$ ipython --no-banner

In [1]: import numpy as np

In [2]: np.set_printoptions(precision=2, suppress=True, linewidth=140)

In [3]: K = np.load("layer8.npy")

In [4]: print(K)
[[-1 -1  0 -2  2  1  2 -1]
 [-1 -1  0 -2  2  1  2 -1]
 [ 0  0  0  0  0  0  0  0]
 [-3 -3  0 -6  6  3  6 -3]
 [-3 -3  0 -6  6  3  6 -3]
 [-3 -3  0 -6  6  3  6 -3]
 [ 0  0  0  0  0  0  0  0]]

In [5]: round(np.linalg.norm(K, 2) / np.linalg.norm(K), 2)
Out[5]: np.float64(1.0)

In [6]: print([round(float(x), 2) for x in np.linalg.svd(K, compute_uv=False)[:3]])
[21.54, 0.0, 0.0]

In [7]: print(np.linalg.cond(K) > 100)
True

In [8]: print(np.linalg.matrix_rank(K, rtol=0.1))
1

In [9]: np.argsort(-np.linalg.norm(K, axis=0).round(6), kind="stable")[:3]
Out[9]: array([3, 4, 6])

In [10]: arr = np.array([[4.0, -1.0, -2.0], [0.0, 1.0, 0.0], [12.0, -5.0, -6.0]])

In [11]: U, s, Vh = np.linalg.svd(arr)

In [12]: V = Vh[:(s > 1e-8).sum()]

In [13]: rng = np.random.default_rng(2710)

In [14]: x = arr[0] + 5 * arr[2] + rng.integers(2) * np.eye(3)[1]

In [15]: print(x)
[ 64. -25. -32.]

In [16]: np.diag(V.T @ V)
Out[16]: array([0.8, 1. , 0.2])

In [17]: print(round(np.linalg.norm(x - V.T @ V @ x), 2))
0.0

In [18]: np.round(V.T @ V, 2) + 0
Out[18]: 
array([[ 0.8,  0. , -0.4],
       [ 0. ,  1. ,  0. ],
       [-0.4,  0. ,  0.2]])

In [19]: print([round(float(x), 2) for x in np.linalg.svd(arr, compute_uv=False)[:3]])
[15.03, 1.11, 0.0]

In [20]: np.linalg.cond(arr) > 100
Out[20]: np.True_

In [21]: np.linalg.matrix_rank(arr, rtol=0.1)
Out[21]: np.int64(1)

In [22]: data = np.load("a.npy")

In [23]: data
Out[23]: 
array([[ 0.5,  0.7,  0.2, -0.7],
       [ 0.7, -0.2,  1.3,  0.4],
       [-1.1,  0.9,  0.6, -0.3],
       [ 0.6, -0.8,  0.7, -1.1],
       [ 1.6,  0.9,  0.1, -1.3],
       [ 1.5, -0.3, -1.4,  0.4],
       [-1.1, -0.5, -0.5,  1.2],
       [-0.8, -0.6, -1.2, -0.1]])

In [24]: x = np.array([2, 0, 2, 0])

In [25]: data @ np.eye(4)[3]
Out[25]: array([-0.7,  0.4, -0.3, -1.1, -1.3,  0.4,  1.2, -0.1])

In [26]: np.einsum("ij,j->i", data, x)
Out[26]: array([ 1.4,  4. , -1. ,  2.6,  3.4,  0.2, -3.2, -4. ])

In [27]: data * x
Out[27]: 
array([[ 1. ,  0. ,  0.4, -0. ],
       [ 1.4, -0. ,  2.6,  0. ],
       [-2.2,  0. ,  1.2, -0. ],
       [ 1.2, -0. ,  1.4, -0. ],
       [ 3.2,  0. ,  0.2, -0. ],
       [ 3. , -0. , -2.8,  0. ],
       [-2.2, -0. , -1. ,  0. ],
       [-1.6, -0. , -2.4, -0. ]])

In [28]: data @ x
Out[28]: array([ 1.4,  4. , -1. ,  2.6,  3.4,  0.2, -3.2, -4. ])

In [29]: np.linalg.norm(data @ x) <= np.linalg.norm(data, 2) * np.linalg.norm(x) + 1e-9
Out[29]: np.True_

In [30]: print((data @ x).argmax())
1
